$ python -q
>>> import numpy as np
>>> import numpy.linalg as la
>>> np.set_printoptions(precision=3, suppress=True, linewidth=140)
>>> F = np.loadtxt("sample12.csv", delimiter=",")
>>> F
array([[  3.215,   8.978,  -5.391],
       [ -0.074,   1.842,  10.351],
       [ -6.748,   9.045,   9.514],
       [-14.305,  -3.224,  -2.216],
       [ -5.294,   6.1  ,  -4.529],
       [  7.092,   0.679,  -0.41 ],
       [ -1.773,  -7.393,   1.489],
       [  6.931,  -0.788,   8.529]])
>>> M2 = F / np.sqrt((F ** 2).mean(axis=1, keepdims=True))
>>> la.norm(M2, axis=1)
array([1.732, 1.732, 1.732, 1.732, 1.732, 1.732, 1.732, 1.732])
>>> la.matrix_rank(M2) == la.matrix_rank(F)
np.True_
>>> np.unravel_index(np.abs(F).argmax(), F.shape)
(np.int64(3), np.int64(0))
>>> np.zeros(8, 3)
Traceback (most recent call last):
  File "<python-input-9>", line 1, in <module>
    np.zeros(8, 3)
    ~~~~~~~~^^^^^^
TypeError: Cannot interpret '3' as a data type
>>> F.shape
(8, 3)
>>> la.svd(F, compute_uv=False)
array([20. , 18. , 16.2])
>>> np.round(np.abs(F).max(), 3)
np.float64(14.305)
>>> Uu, sig, VT = la.svd(F, full_matrices=False)
>>> sig / sig[0]
array([1.  , 0.9 , 0.81])
>>> (sig > 1e-8).sum()
np.int64(3)
>>> np.round(VT @ VT.T, 3) + 0
array([[1., 0., 0.],
       [0., 1., 0.],
       [0., 0., 1.]])
>>> np.allclose(Uu * sig @ VT, F)
True
>>> Uu.shape, sig.shape, VT.shape
((8, 3), (3,), (3, 3))
>>> x0 = np.array([-1, -3, -3])
>>> la.norm(F @ x0) <= la.norm(F, 2) * la.norm(x0) + 1e-9
np.True_
>>> F @ x0
array([-13.976, -36.505, -48.929,  30.627,   0.581,  -7.897,  19.485, -30.155])
>>> (F * x0).sum(axis=1)
array([-13.976, -36.505, -48.929,  30.627,   0.581,  -7.897,  19.485, -30.155])
>>> np.sign((F @ x0).round(6))
array([-1., -1., -1.,  1.,  1., -1.,  1., -1.])
>>> F @ (2 * x0)
array([-27.953, -73.009, -97.858,  61.253,   1.161, -15.794,  38.969, -60.311])
>>> F @ np.ones(3)
array([  6.802,  12.119,  11.811, -19.746,  -3.723,   7.36 ,  -7.677,  14.672])
>>> np.einsum("ij,j->i", F, x0)
array([-13.976, -36.505, -48.929,  30.627,   0.581,  -7.897,  19.485, -30.155])
